$ ipython --no-banner

In [1]: import numpy as np

In [2]: import numpy.linalg as la

In [3]: np.set_printoptions(precision=2, suppress=True, linewidth=160, legacy="1.25")

In [4]: def tidy(a):
   ...:     return np.round(a, 2) + 0
   ...: 

In [5]: data = np.array([[4.0, 0.0], [0.0, 1.0]])

In [6]: # triangular

In [7]: [int(la.matrix_rank(la.matrix_power(data, p))) for p in range(1, 3)]
Out[7]: [2, 2]

In [8]: np.prod(np.diag(data)), tidy(la.det(data))
Out[8]: (4.0, 4.0)

In [9]: vec = np.ones(2)

In [10]: for _ in range(6):
    ...:     vec = data @ vec
    ...:     vec /= la.norm(vec)
    ...:     print(round(vec @ data @ vec, 2))
    ...: 
3.82
3.99
4.0
4.0
4.0
4.0

In [11]: tidy(vec)
Out[11]: array([1., 0.])

In [12]: rng = np.random.default_rng(51)

In [13]: labels = rng.permutation(2)

In [14]: labels
Out[14]: array([1, 0])

In [15]: out = data[labels][:, labels]

In [16]: out
Out[16]: 
array([[1., 0.],
       [0., 4.]])

In [17]: np.allclose(out, data)
Out[17]: False

In [18]: tidy(np.sort(np.abs(la.eigvals(out))))
Out[18]: array([1., 4.])

In [19]: r0 = np.array([0, 1])

In [20]: out = data + np.outer(r0, np.eye(2)[0])

In [21]: la.matrix_rank(la.inv(out) - la.inv(data), tol=1e-8)
Out[21]: 1

In [22]: tidy(la.det(out) / la.det(data)), tidy(1 + la.solve(data, r0)[0])
Out[22]: (1.0, 1.0)

In [23]: K = np.load("dump.npy")

In [24]: K
Out[24]: 
array([[  0.57,   0.11,  -0.12,   6.53],
       [ -0.17,   0.06,   1.06,   2.45],
       [  0.12,  -0.01,  -2.94,  13.01],
       [  0.59,  -0.01,  -0.36,  -6.11],
       [  0.22,  -0.01,  -0.49,   7.76],
       [  0.1 ,  -0.12,   2.21,  -2.36],
       [  0.67,   0.09,   2.04,   1.37],
       [ -0.22,   0.12,   3.09,  -4.08],
       [ -0.09,   0.03,   0.52,   3.2 ],
       [ -0.65,  -0.02,  -0.42,  17.25],
       [ -0.63,   0.03,  -1.38, -12.74],
       [ -0.16,   0.06,   1.67, -11.34],
       [ -0.3 ,   0.06,   0.24, -18.22],
       [  0.9 ,  -0.04,   5.04,   6.16],
       [ -0.19,   0.08,  -1.43,   0.1 ],
       [  0.07,   0.  ,   0.47,   6.78],
       [  0.55,   0.11,   3.06,   1.15],
       [ -0.41,   0.1 ,  -0.08,   4.42],
       [  0.33,   0.02,   1.44,  10.49]])

In [25]: # column 3 dominates

In [26]: gram = np.cov(K, rowvar=False)

In [27]: np.argsort(-K.std(axis=0).round(6), kind="stable")
Out[27]: array([3, 2, 0, 1])

In [28]: gram.shape
Out[28]: (4, 4)

In [29]: tidy(np.corrcoef(K.T))
Out[29]: 
array([[ 1.  , -0.08,  0.46,  0.21],
       [-0.08,  1.  ,  0.02, -0.21],
       [ 0.46,  0.02,  1.  , -0.1 ],
       [ 0.21, -0.21, -0.1 ,  1.  ]])

In [30]: out = K / np.sqrt((K ** 2).mean(axis=1, keepdims=True))

In [31]: la.matrix_rank(out) == la.matrix_rank(K)
Out[31]: True

In [32]: la.matrix_rank(K - K.mean(axis=1, keepdims=True))
Out[32]: 3

In [33]: r0 = np.array([2, 1])

In [34]: tidy(np.polyval(r0, K[5]))
Out[34]: array([ 1.2 ,  0.76,  5.42, -3.72])

In [35]: tidy(np.cross(K[5, :3], K[18, :3]))
Out[35]: array([-0.22,  0.59,  0.04])

In [36]: labels = K[:, 0] > np.median(K[:, 0])

In [37]: r0 = K[labels].mean(axis=0) - K[~labels].mean(axis=0)

In [38]: labels.astype(int)
Out[38]: array([1, 0, 1, 1, 1, 1, 1, 0, 0, 0, 0, 0, 0, 1, 0, 0, 1, 0, 1])

In [39]: tidy(r0)
Out[39]: array([ 0.72, -0.04,  0.72,  5.44])

In [40]: M = np.load("arr.npy")

In [41]: M
Out[41]: 
array([[  0,  16,  61,  55],
       [ 54,  12,  99, 101],
       [ 55,   0,  37,  46],
       [  0,   0,  13,   7],
       [  0,   0,   0,   0],
       [  0,   0,   0,   0],
       [  9,   0,   0,   0],
       [ 84,   6,  78,  86],
       [ 44,  14,  33,  35],
       [  0,   0,   0,   0],
       [  0,  10,   0,   0],
       [ 18,   0,  63,  65],
       [  5,  18,  71,  66],
       [  0,  18,  13,   7],
       [  0,   8,   0,   0],
       [  0,   0,   0,   0],
       [ 69,   2,  16,  25],
       [  0,   8,  40,  37],
       [  0,  16,  30,  23],
       [  0,   0,   0,   0],
       [  0,   0,   0,   0],
       [ 52,   0,  50,  60],
       [  0,  10,  24,  20],
       [  0,   0,   0,   0],
       [  9,  20,   0,   0],
       [  0,   0,   0,   0],
       [  0,   0,   0,   0],
       [  0,   0,   0,   0],
       [  0,   2,   4,   1],
       [  9,  18,  89,  84]])

In [42]: # rows 4 and 5 are equal

In [43]: gram = np.cov(M, rowvar=False)

In [44]: np.argsort(-M.std(axis=0).round(6), kind="stable")
Out[44]: array([3, 2, 0, 1])

In [45]: tidy(np.polyfit(M[:, 0], M[:, 1], 1))
Out[45]: array([0., 6.])

In [46]: tidy(la.eigvalsh(gram)[::-1])
Out[46]: array([2205.18,  371.89,   37.76,    1.44])

In [47]: np.argwhere(np.triu(np.abs(np.corrcoef(M.T)) > 0.8, 1))
Out[47]: array([[2, 3]])
